In [1]: import numpy as np

In [2]: np.set_printoptions(suppress=True, linewidth=160)

In [3]: def tidy(a):
   ...:     return np.round(a, 2) + 0
   ...: 

In [4]: K = np.loadtxt("mat.csv", delimiter=",")

In [5]: K
Out[5]: 
array([[-6.9 , -4.85, -4.88,  3.37, -1.85, -4.75, -6.12,  2.1 ,  2.49,  5.11,  5.73,  7.62, -5.16,  4.21,  8.38],
       [-7.14, -3.42, -6.17,  2.02,  0.28, -4.33, -4.76,  2.12,  3.  ,  7.52,  6.4 ,  8.3 , -4.79,  3.07,  8.63],
       [-4.93, -2.56, -5.8 ,  0.88, -0.79, -5.02, -4.02,  2.93,  3.67,  5.47,  6.75,  8.  , -5.06,  2.12,  7.96],
       [-6.78, -3.96, -4.69,  2.3 ,  0.91, -6.31, -7.25,  1.71,  3.54,  5.93,  5.38,  8.9 , -6.07,  3.39,  9.09],
       [-6.84, -1.97, -6.35,  2.68, -0.82, -8.38, -5.82,  2.82,  4.57,  6.29,  6.14,  7.35, -7.18,  2.48,  9.49],
       [-6.12, -2.37, -5.98,  3.52, -1.12, -5.36, -6.42,  2.65,  2.9 ,  8.06,  4.63,  8.52, -4.96,  1.71,  9.3 ],
       [-4.18, -0.2 , -6.62,  2.23, -0.08, -6.06, -6.46,  1.  ,  3.15,  6.01,  5.36,  8.78, -6.88,  3.36,  8.36],
       [-7.01, -5.07, -7.14,  2.4 ,  0.42, -6.77, -5.4 ,  4.92,  3.63,  6.85,  5.58,  9.98, -4.4 ,  3.92,  9.5 ],
       [-5.86, -2.51, -5.61,  3.14, -1.73, -7.19, -6.46,  4.04,  2.99,  6.02,  5.62,  8.52, -5.06,  3.22,  9.51],
       [-4.84, -1.51, -6.03,  2.44, -0.38, -5.69, -5.03,  2.06,  1.78,  7.05,  7.1 ,  8.94, -5.51,  1.86,  8.75],
       [-5.81, -1.1 , -5.98,  0.47,  0.45, -7.05, -5.71,  3.14,  1.08,  6.82,  6.98, 11.33, -7.67,  3.11,  8.28],
       [-5.43, -3.18, -5.87,  4.15, -1.3 , -5.56, -5.97,  3.07,  1.51,  7.  ,  4.73,  8.49, -5.96,  2.07,  8.7 ],
       [-5.77, -2.59, -5.28,  3.59,  1.08, -5.59, -6.01,  2.69,  2.66,  5.94,  6.61,  8.93, -6.04,  4.05,  7.5 ],
       [-7.92, -3.15, -5.06,  2.61, -0.48, -5.44, -5.8 ,  4.06,  1.59,  5.56,  5.27,  8.6 , -5.61,  1.24,  7.5 ],
       [-7.89, -3.5 , -5.18,  3.87, -0.26, -6.17, -4.37,  3.67,  2.46,  7.06,  4.3 ,  8.16, -5.1 ,  3.23,  9.06],
       [-5.2 , -3.51, -4.45,  4.05,  0.13, -4.69, -5.59,  3.67,  2.73,  5.91,  4.7 ,  8.38, -6.63,  2.31,  9.46],
       [-5.9 , -3.16, -5.99,  4.48, -0.4 , -6.68, -6.67,  4.12,  2.56,  6.55,  5.17, 10.24, -6.9 ,  3.02,  8.27],
       [-6.13, -2.2 , -5.44,  3.44, -0.54, -7.94, -5.33,  3.25,  1.34,  6.5 ,  7.54,  9.53, -4.46,  3.37,  9.28],
       [-7.12, -2.59, -5.25,  3.03,  1.28, -7.79, -6.02,  3.22,  3.41,  6.53,  4.95, 11.57, -8.04,  4.22,  8.71],
       [-6.97, -2.67, -6.44,  2.2 , -0.04, -6.85, -5.18,  4.68,  3.12,  6.82,  5.95,  8.11, -5.03,  5.11,  8.88],
       [-4.08, -2.99, -6.12,  4.44, -0.95, -5.85, -5.69,  1.93,  3.97,  4.82,  4.3 ,  9.79, -7.21,  2.59,  9.03],
       [-7.25, -4.32, -5.87,  1.91,  1.72, -6.41, -5.45,  2.25,  1.9 ,  6.39,  4.5 , 10.  , -7.43,  2.53,  7.81],
       [-7.35, -1.72, -7.28,  2.13,  1.08, -6.06, -5.47,  3.58,  3.31,  5.76,  6.48, 10.81, -8.12,  4.02,  8.8 ],
       [-6.66, -2.88, -6.88,  3.98,  0.44, -5.89, -6.47,  4.99,  1.57,  6.87,  6.11,  8.66, -6.42,  1.94,  8.7 ],
       [-5.46, -1.5 , -5.71,  2.63,  0.37, -6.87, -6.09,  2.02,  3.59,  4.92,  6.5 , 11.28, -6.02,  3.5 ,  9.84],
       [-7.88, -3.  , -6.34,  4.79,  0.22, -5.81, -4.62,  1.81,  3.63,  7.6 ,  6.09,  8.39, -7.3 ,  2.15,  9.36],
       [-7.39, -2.09, -6.2 ,  4.58, -2.02, -5.42, -6.73,  4.63,  2.59,  7.87,  6.57,  8.54, -6.22,  5.57,  9.47],
       [-6.27, -4.02, -6.81,  2.88, -0.31, -5.15, -6.18,  3.97,  4.59,  5.38,  4.85,  9.43, -6.32,  2.15,  9.33],
       [-5.43, -3.59, -6.63,  3.43, -1.48, -5.61, -6.46,  2.07,  2.71,  6.65,  4.81, 10.59, -4.7 ,  1.88,  9.86],
       [-6.67, -3.38, -7.95,  2.99,  0.49, -5.25, -6.11,  3.82,  2.78,  5.83,  4.16,  9.64, -6.  ,  1.89,  9.48],
       [-4.54, -4.12, -7.65,  2.27, -1.41, -6.88, -6.97,  4.67,  2.44,  6.31,  6.38,  7.69, -6.99,  0.8 ,  8.61],
       [-6.24, -2.19, -6.1 ,  3.27,  0.63, -5.15, -6.02,  3.91,  2.47,  6.33,  6.13,  7.7 , -6.41,  3.51,  9.67],
       [-5.62, -3.79, -5.57,  2.93, -0.63, -6.01, -4.92,  1.64,  3.54,  5.02,  6.84,  7.43, -6.09,  2.74,  8.78],
       [-9.27, -4.6 , -6.75,  4.55, -0.73, -6.19, -7.11,  3.37,  3.35,  5.03,  7.43,  9.15, -4.94,  3.83, 10.53],
       [-5.05, -2.78, -4.74,  1.91,  0.43, -6.07, -5.59,  0.67,  2.66,  4.7 ,  6.78, 11.24, -6.02,  3.33,  8.8 ],
       [-4.58, -3.24, -6.  ,  2.61,  1.01, -6.46, -5.58,  2.3 ,  3.54,  5.35,  4.51,  8.99, -6.51,  2.99,  7.16],
       [-5.41, -3.65, -8.35,  3.31,  1.37, -5.82, -6.55,  2.67,  3.  ,  6.73,  5.75,  7.93, -6.05,  3.25,  9.77],
       [-6.52, -3.8 , -7.18,  2.66, -1.08, -5.39, -6.04,  2.  ,  4.19,  5.09,  6.96,  8.92, -7.09,  1.34,  6.94],
       [-4.43, -2.18, -6.1 ,  3.54, -0.15, -5.29, -5.71,  2.08,  5.78,  5.53,  6.02,  9.79, -5.  ,  3.64,  8.49],
       [-5.68, -3.56, -5.8 ,  3.63, -1.29, -5.31, -6.57,  1.9 ,  3.23,  4.69,  6.97,  8.2 , -5.68,  4.74, 11.01],
       [-5.91, -3.86, -3.8 ,  3.93,  0.93, -5.27, -6.11,  3.45,  3.48,  5.74,  7.24,  9.18, -5.91,  2.55,  8.12],
       [-5.92, -3.22, -8.09,  4.01, -0.76, -7.07, -5.85,  1.36,  4.05,  7.03,  6.51,  8.92, -6.77,  4.19, 10.08],
       [-6.04, -3.  , -6.14,  3.28,  0.62, -5.64, -5.05,  4.32,  3.34,  6.19,  7.2 ,  7.43, -4.77,  2.12,  8.13],
       [-6.76, -1.8 , -4.13,  2.93,  0.5 , -7.25, -7.07,  2.52,  2.11,  6.53,  4.21, 10.7 , -6.06,  3.51,  9.85],
       [-7.43, -3.19, -6.29,  0.43,  1.79, -6.51, -6.35,  2.88,  3.02,  6.03,  4.95,  8.73, -4.86,  3.23,  9.26],
       [-6.46, -2.57, -4.77,  2.65, -0.5 , -6.95, -7.53,  2.01,  4.11,  6.33,  4.8 ,  8.52, -4.67,  3.64,  8.76],
       [-6.01, -2.81, -6.59,  4.24,  0.5 , -7.98, -7.12,  3.96,  3.07,  5.82,  5.42,  7.55, -4.25,  5.1 ,  9.02],
       [-5.77, -4.36, -6.03,  4.1 , -0.33, -7.47, -5.08,  3.1 ,  2.98,  5.6 ,  5.34,  8.34, -4.64,  3.33,  7.1 ],
       [-6.42, -1.71, -6.08,  4.27, -0.15, -6.76, -5.95,  4.78,  1.72,  7.4 ,  5.95,  8.76, -5.57,  2.95,  9.47]])

In [6]: Y = K / np.sqrt((K ** 2).mean(axis=1, keepdims=True))

In [7]: np.linalg.matrix_rank(Y) == np.linalg.matrix_rank(K)
Out[7]: np.True_

In [8]: Xs = K - K.mean(axis=0)

In [9]: evecs = np.linalg.svd(Xs)[2][:1]

In [10]: Y = Xs - Xs @ evecs.T @ evecs

In [11]: tidy(np.cov(Xs @ evecs.T, rowvar=False))
Out[11]: np.float64(2.26)

In [12]: tidy(np.diag(evecs.T @ evecs))
Out[12]: array([0.11, 0.09, 0.01, 0.13, 0.06, 0.  , 0.  , 0.19, 0.  , 0.03, 0.  , 0.22, 0.12, 0.  , 0.03])

In [13]: tidy(np.linalg.norm(Y) / np.linalg.norm(Xs))
Out[13]: np.float64(0.92)

In [14]: feats = np.loadtxt("a.csv", delimiter=",")

In [15]: tidy(feats)
Out[15]: 
array([[-0.5 ,  0.21,  0.71, -0.78, -0.96,  0.22, -0.48, -0.36,  0.47,  0.55, -0.09, -0.3 , -0.64,  0.32,  0.11,  0.41],
       [ 0.21, -0.8 , -0.84, -0.56, -0.8 , -0.69,  0.27, -0.04, -0.23,  0.63,  0.71,  0.01, -0.5 ,  0.7 , -0.19,  0.1 ],
       [ 0.71, -0.84,  0.3 , -0.31,  0.12,  1.06, -0.06,  0.3 , -0.13,  0.62,  0.47, -0.81, -0.53, -0.58,  0.21,  0.35],
       [-0.78, -0.56, -0.31, -0.69,  0.35,  0.28,  0.08,  0.38,  0.06, -0.71, -0.08, -0.41,  0.32, -0.07,  0.18, -0.19],
       [-0.96, -0.8 ,  0.12,  0.35, -0.07, -0.16,  0.75,  1.08, -0.74, -0.29,  0.09, -0.41,  0.64, -0.16, -0.18, -1.01],
       [ 0.22, -0.69,  1.06,  0.28, -0.16, -1.03, -0.38,  0.23, -0.4 ,  0.23,  0.21, -0.54, -0.46, -0.7 ,  0.81,  0.48],
       [-0.48,  0.27, -0.06,  0.08,  0.75, -0.38, -0.84,  1.02,  0.04,  0.36, -0.03, -0.21,  0.57,  0.71, -0.46,  0.6 ],
       [-0.36, -0.04,  0.3 ,  0.38,  1.08,  0.23,  1.02, -0.03, -0.56,  0.77,  0.13, -0.94, -0.25,  0.48,  0.39,  0.64],
       [ 0.47, -0.23, -0.13,  0.06, -0.74, -0.4 ,  0.04, -0.56, -0.72, -0.67, -0.11, -0.07, -0.04, -0.38, -0.44,  0.27],
       [ 0.55,  0.63,  0.62, -0.71, -0.29,  0.23,  0.36,  0.77, -0.67, -1.39,  0.33, -0.96,  0.1 ,  0.44,  0.05,  0.36],
       [-0.09,  0.71,  0.47, -0.08,  0.09,  0.21, -0.03,  0.13, -0.11,  0.33, -1.82, -0.17, -0.09,  0.67, -0.44, -0.17],
       [-0.3 ,  0.01, -0.81, -0.41, -0.41, -0.54, -0.21, -0.94, -0.07, -0.96, -0.17, -1.12,  0.42, -0.18, -0.29,  0.05],
       [-0.64, -0.5 , -0.53,  0.32,  0.64, -0.46,  0.57, -0.25, -0.04,  0.1 , -0.09,  0.42, -0.54, -0.62, -0.06, -0.48],
       [ 0.32,  0.7 , -0.58, -0.07, -0.16, -0.7 ,  0.71,  0.48, -0.38,  0.44,  0.67, -0.18, -0.62,  1.12, -0.77, -0.06],
       [ 0.11, -0.19,  0.21,  0.18, -0.18,  0.81, -0.46,  0.39, -0.44,  0.05, -0.44, -0.29, -0.06, -0.77, -1.16, -0.03],
       [ 0.41,  0.1 ,  0.35, -0.19, -1.01,  0.48,  0.6 ,  0.64,  0.27,  0.36, -0.17,  0.05, -0.48, -0.06, -0.03, -1.71]])

In [16]: rng = np.random.default_rng(388)

In [17]: labels = rng.permutation(15)

In [18]: Y = K[:, labels] * rng.choice([-1, 1], 15)

In [19]: Y
Out[19]: 
array([[  2.49,  -8.38,  -5.73,  -4.21,  -4.75,  -5.11,  -4.88,  -6.9 ,   5.16,  -7.62,  -2.1 ,  -6.12,  -3.37,   4.85,   1.85],
       [  3.  ,  -8.63,  -6.4 ,  -3.07,  -4.33,  -7.52,  -6.17,  -7.14,   4.79,  -8.3 ,  -2.12,  -4.76,  -2.02,   3.42,  -0.28],
       [  3.67,  -7.96,  -6.75,  -2.12,  -5.02,  -5.47,  -5.8 ,  -4.93,   5.06,  -8.  ,  -2.93,  -4.02,  -0.88,   2.56,   0.79],
       [  3.54,  -9.09,  -5.38,  -3.39,  -6.31,  -5.93,  -4.69,  -6.78,   6.07,  -8.9 ,  -1.71,  -7.25,  -2.3 ,   3.96,  -0.91],
       [  4.57,  -9.49,  -6.14,  -2.48,  -8.38,  -6.29,  -6.35,  -6.84,   7.18,  -7.35,  -2.82,  -5.82,  -2.68,   1.97,   0.82],
       [  2.9 ,  -9.3 ,  -4.63,  -1.71,  -5.36,  -8.06,  -5.98,  -6.12,   4.96,  -8.52,  -2.65,  -6.42,  -3.52,   2.37,   1.12],
       [  3.15,  -8.36,  -5.36,  -3.36,  -6.06,  -6.01,  -6.62,  -4.18,   6.88,  -8.78,  -1.  ,  -6.46,  -2.23,   0.2 ,   0.08],
       [  3.63,  -9.5 ,  -5.58,  -3.92,  -6.77,  -6.85,  -7.14,  -7.01,   4.4 ,  -9.98,  -4.92,  -5.4 ,  -2.4 ,   5.07,  -0.42],
       [  2.99,  -9.51,  -5.62,  -3.22,  -7.19,  -6.02,  -5.61,  -5.86,   5.06,  -8.52,  -4.04,  -6.46,  -3.14,   2.51,   1.73],
       [  1.78,  -8.75,  -7.1 ,  -1.86,  -5.69,  -7.05,  -6.03,  -4.84,   5.51,  -8.94,  -2.06,  -5.03,  -2.44,   1.51,   0.38],
       [  1.08,  -8.28,  -6.98,  -3.11,  -7.05,  -6.82,  -5.98,  -5.81,   7.67, -11.33,  -3.14,  -5.71,  -0.47,   1.1 ,  -0.45],
       [  1.51,  -8.7 ,  -4.73,  -2.07,  -5.56,  -7.  ,  -5.87,  -5.43,   5.96,  -8.49,  -3.07,  -5.97,  -4.15,   3.18,   1.3 ],
       [  2.66,  -7.5 ,  -6.61,  -4.05,  -5.59,  -5.94,  -5.28,  -5.77,   6.04,  -8.93,  -2.69,  -6.01,  -3.59,   2.59,  -1.08],
       [  1.59,  -7.5 ,  -5.27,  -1.24,  -5.44,  -5.56,  -5.06,  -7.92,   5.61,  -8.6 ,  -4.06,  -5.8 ,  -2.61,   3.15,   0.48],
       [  2.46,  -9.06,  -4.3 ,  -3.23,  -6.17,  -7.06,  -5.18,  -7.89,   5.1 ,  -8.16,  -3.67,  -4.37,  -3.87,   3.5 ,   0.26],
       [  2.73,  -9.46,  -4.7 ,  -2.31,  -4.69,  -5.91,  -4.45,  -5.2 ,   6.63,  -8.38,  -3.67,  -5.59,  -4.05,   3.51,  -0.13],
       [  2.56,  -8.27,  -5.17,  -3.02,  -6.68,  -6.55,  -5.99,  -5.9 ,   6.9 , -10.24,  -4.12,  -6.67,  -4.48,   3.16,   0.4 ],
       [  1.34,  -9.28,  -7.54,  -3.37,  -7.94,  -6.5 ,  -5.44,  -6.13,   4.46,  -9.53,  -3.25,  -5.33,  -3.44,   2.2 ,   0.54],
       [  3.41,  -8.71,  -4.95,  -4.22,  -7.79,  -6.53,  -5.25,  -7.12,   8.04, -11.57,  -3.22,  -6.02,  -3.03,   2.59,  -1.28],
       [  3.12,  -8.88,  -5.95,  -5.11,  -6.85,  -6.82,  -6.44,  -6.97,   5.03,  -8.11,  -4.68,  -5.18,  -2.2 ,   2.67,   0.04],
       [  3.97,  -9.03,  -4.3 ,  -2.59,  -5.85,  -4.82,  -6.12,  -4.08,   7.21,  -9.79,  -1.93,  -5.69,  -4.44,   2.99,   0.95],
       [  1.9 ,  -7.81,  -4.5 ,  -2.53,  -6.41,  -6.39,  -5.87,  -7.25,   7.43, -10.  ,  -2.25,  -5.45,  -1.91,   4.32,  -1.72],
       [  3.31,  -8.8 ,  -6.48,  -4.02,  -6.06,  -5.76,  -7.28,  -7.35,   8.12, -10.81,  -3.58,  -5.47,  -2.13,   1.72,  -1.08],
       [  1.57,  -8.7 ,  -6.11,  -1.94,  -5.89,  -6.87,  -6.88,  -6.66,   6.42,  -8.66,  -4.99,  -6.47,  -3.98,   2.88,  -0.44],
       [  3.59,  -9.84,  -6.5 ,  -3.5 ,  -6.87,  -4.92,  -5.71,  -5.46,   6.02, -11.28,  -2.02,  -6.09,  -2.63,   1.5 ,  -0.37],
       [  3.63,  -9.36,  -6.09,  -2.15,  -5.81,  -7.6 ,  -6.34,  -7.88,   7.3 ,  -8.39,  -1.81,  -4.62,  -4.79,   3.  ,  -0.22],
       [  2.59,  -9.47,  -6.57,  -5.57,  -5.42,  -7.87,  -6.2 ,  -7.39,   6.22,  -8.54,  -4.63,  -6.73,  -4.58,   2.09,   2.02],
       [  4.59,  -9.33,  -4.85,  -2.15,  -5.15,  -5.38,  -6.81,  -6.27,   6.32,  -9.43,  -3.97,  -6.18,  -2.88,   4.02,   0.31],
       [  2.71,  -9.86,  -4.81,  -1.88,  -5.61,  -6.65,  -6.63,  -5.43,   4.7 , -10.59,  -2.07,  -6.46,  -3.43,   3.59,   1.48],
       [  2.78,  -9.48,  -4.16,  -1.89,  -5.25,  -5.83,  -7.95,  -6.67,   6.  ,  -9.64,  -3.82,  -6.11,  -2.99,   3.38,  -0.49],
       [  2.44,  -8.61,  -6.38,  -0.8 ,  -6.88,  -6.31,  -7.65,  -4.54,   6.99,  -7.69,  -4.67,  -6.97,  -2.27,   4.12,   1.41],
       [  2.47,  -9.67,  -6.13,  -3.51,  -5.15,  -6.33,  -6.1 ,  -6.24,   6.41,  -7.7 ,  -3.91,  -6.02,  -3.27,   2.19,  -0.63],
       [  3.54,  -8.78,  -6.84,  -2.74,  -6.01,  -5.02,  -5.57,  -5.62,   6.09,  -7.43,  -1.64,  -4.92,  -2.93,   3.79,   0.63],
       [  3.35, -10.53,  -7.43,  -3.83,  -6.19,  -5.03,  -6.75,  -9.27,   4.94,  -9.15,  -3.37,  -7.11,  -4.55,   4.6 ,   0.73],
       [  2.66,  -8.8 ,  -6.78,  -3.33,  -6.07,  -4.7 ,  -4.74,  -5.05,   6.02, -11.24,  -0.67,  -5.59,  -1.91,   2.78,  -0.43],
       [  3.54,  -7.16,  -4.51,  -2.99,  -6.46,  -5.35,  -6.  ,  -4.58,   6.51,  -8.99,  -2.3 ,  -5.58,  -2.61,   3.24,  -1.01],
       [  3.  ,  -9.77,  -5.75,  -3.25,  -5.82,  -6.73,  -8.35,  -5.41,   6.05,  -7.93,  -2.67,  -6.55,  -3.31,   3.65,  -1.37],
       [  4.19,  -6.94,  -6.96,  -1.34,  -5.39,  -5.09,  -7.18,  -6.52,   7.09,  -8.92,  -2.  ,  -6.04,  -2.66,   3.8 ,   1.08],
       [  5.78,  -8.49,  -6.02,  -3.64,  -5.29,  -5.53,  -6.1 ,  -4.43,   5.  ,  -9.79,  -2.08,  -5.71,  -3.54,   2.18,   0.15],
       [  3.23, -11.01,  -6.97,  -4.74,  -5.31,  -4.69,  -5.8 ,  -5.68,   5.68,  -8.2 ,  -1.9 ,  -6.57,  -3.63,   3.56,   1.29],
       [  3.48,  -8.12,  -7.24,  -2.55,  -5.27,  -5.74,  -3.8 ,  -5.91,   5.91,  -9.18,  -3.45,  -6.11,  -3.93,   3.86,  -0.93],
       [  4.05, -10.08,  -6.51,  -4.19,  -7.07,  -7.03,  -8.09,  -5.92,   6.77,  -8.92,  -1.36,  -5.85,  -4.01,   3.22,   0.76],
       [  3.34,  -8.13,  -7.2 ,  -2.12,  -5.64,  -6.19,  -6.14,  -6.04,   4.77,  -7.43,  -4.32,  -5.05,  -3.28,   3.  ,  -0.62],
       [  2.11,  -9.85,  -4.21,  -3.51,  -7.25,  -6.53,  -4.13,  -6.76,   6.06, -10.7 ,  -2.52,  -7.07,  -2.93,   1.8 ,  -0.5 ],
       [  3.02,  -9.26,  -4.95,  -3.23,  -6.51,  -6.03,  -6.29,  -7.43,   4.86,  -8.73,  -2.88,  -6.35,  -0.43,   3.19,  -1.79],
       [  4.11,  -8.76,  -4.8 ,  -3.64,  -6.95,  -6.33,  -4.77,  -6.46,   4.67,  -8.52,  -2.01,  -7.53,  -2.65,   2.57,   0.5 ],
       [  3.07,  -9.02,  -5.42,  -5.1 ,  -7.98,  -5.82,  -6.59,  -6.01,   4.25,  -7.55,  -3.96,  -7.12,  -4.24,   2.81,  -0.5 ],
       [  2.98,  -7.1 ,  -5.34,  -3.33,  -7.47,  -5.6 ,  -6.03,  -5.77,   4.64,  -8.34,  -3.1 ,  -5.08,  -4.1 ,   4.36,   0.33],
       [  1.72,  -9.47,  -5.95,  -2.95,  -6.76,  -7.4 ,  -6.08,  -6.42,   5.57,  -8.76,  -4.78,  -5.95,  -4.27,   1.71,   0.15]])

In [20]: left, _, Vh = np.linalg.svd(K.T @ Y)

In [21]: labels
Out[21]: array([ 8, 14, 10, 13,  5,  9,  2,  0, 12, 11,  7,  6,  3,  1,  4])
